$ python3 -q
>>> import numpy as np
>>> import numpy.linalg as la
>>> np.set_printoptions(suppress=True, linewidth=200)
>>> def rd(a):
...     return np.round(a, 3) + 0
... 
>>> rng = np.random.default_rng(95558)
>>> mat = np.eye(3, dtype=int)[rng.permutation(3)] * np.array([0, 2, 3])
>>> mat
array([[0, 0, 3],
       [0, 0, 0],
       [0, 2, 0]])
>>> other = mat + rng.integers(-2, 3, (3, 2)) @ rng.integers(-2, 3, (2, 3))
>>> other
array([[-1, -1,  5],
       [-4,  0,  2],
       [ 4,  0,  1]])
>>> la.matrix_rank(other - mat, tol=1e-8)
np.int64(2)
>>> np.abs(other - mat).sum(axis=1)
array([4, 6, 7])
>>> other - mat
array([[-1, -1,  2],
       [-4,  0,  2],
       [ 4, -2,  1]])
>>> X = np.load("sample18.npy")
>>> X
array([[ 0.06 , -0.02 , -0.1  ],
       [ 0.264, -0.09 , -0.422],
       [-0.371,  0.129,  0.572],
       [-0.03 ,  0.01 ,  0.05 ],
       [ 0.207, -0.07 , -0.336],
       [ 0.235, -0.08 , -0.38 ],
       [ 0.446, -0.159, -0.664],
       [ 0.558, -0.207, -0.782],
       [ 0.149, -0.05 , -0.245],
       [ 0.149, -0.05 , -0.245],
       [-0.235,  0.08 ,  0.38 ],
       [-0.149,  0.05 ,  0.245],
       [ 0.207, -0.07 , -0.336],
       [-0.178,  0.06 ,  0.291],
       [-0.119,  0.04 ,  0.197],
       [ 0.178, -0.06 , -0.291],
       [ 0.09 , -0.03 , -0.149],
       [-0.207,  0.07 ,  0.336]])
>>> # row 9 repeats row 8
>>> cen = X - X.mean(axis=0)
>>> V = la.svd(cen)[2][:2]
>>> other = cen - cen @ V.T @ V
>>> rd(la.norm(other) / la.norm(cen))
np.float64(0.001)
>>> cov = np.cov(X, rowvar=False)
>>> rd(cov)
array([[ 0.06 , -0.021, -0.092],
       [-0.021,  0.007,  0.032],
       [-0.092,  0.032,  0.142]])
>>> np.argsort(-X.std(axis=0).round(6), kind="stable")
array([2, 0, 1])
>>> np.argwhere(np.triu(np.abs(np.corrcoef(X.T)) > 0.8, 1))
array([[0, 1],
       [0, 2],
       [1, 2]])
>>> rd(la.eigvalsh(cov)[::-1])
array([0.209, 0.   , 0.   ])
>>> rd(np.corrcoef(X.T))
array([[ 1.   , -0.999, -0.998],
       [-0.999,  1.   ,  0.995],
       [-0.998,  0.995,  1.   ]])
>>> other = np.array([[1, 0, 1, 3, 4, 2],
...     [4, 5, 5, 1, 0, 5],
...     [0, 2, 2, 3, 1, 1],
...     [2, 1, 2, 5, 5, 5],
...     [2, 0, 2, 4, 3, 2],
...     [4, 2, 3, 1, 3, 0]])
>>> arr = np.tril(other)
>>> arr
array([[1, 0, 0, 0, 0, 0],
       [4, 5, 0, 0, 0, 0],
       [0, 2, 2, 0, 0, 0],
       [2, 1, 2, 5, 0, 0],
       [2, 0, 2, 4, 3, 0],
       [4, 2, 3, 1, 3, 0]])
>>> x = np.array([5, 2, 1, 1, 1, 0])
>>> h1 = np.maximum(arr @ x, 0)
>>> arr * (h1 > 1e-9)[:, None]
array([[1, 0, 0, 0, 0, 0],
       [4, 5, 0, 0, 0, 0],
       [0, 2, 2, 0, 0, 0],
       [2, 1, 2, 5, 0, 0],
       [2, 0, 2, 4, 3, 0],
       [4, 2, 3, 1, 3, 0]])
>>> np.flatnonzero(h1 > 1e-9)
array([0, 1, 2, 3, 4, 5])
>>> rd(np.tanh(arr @ x))
array([1., 1., 1., 1., 1., 1.])
>>> arr.T @ h1
array([325, 243, 181, 202, 150,   0])
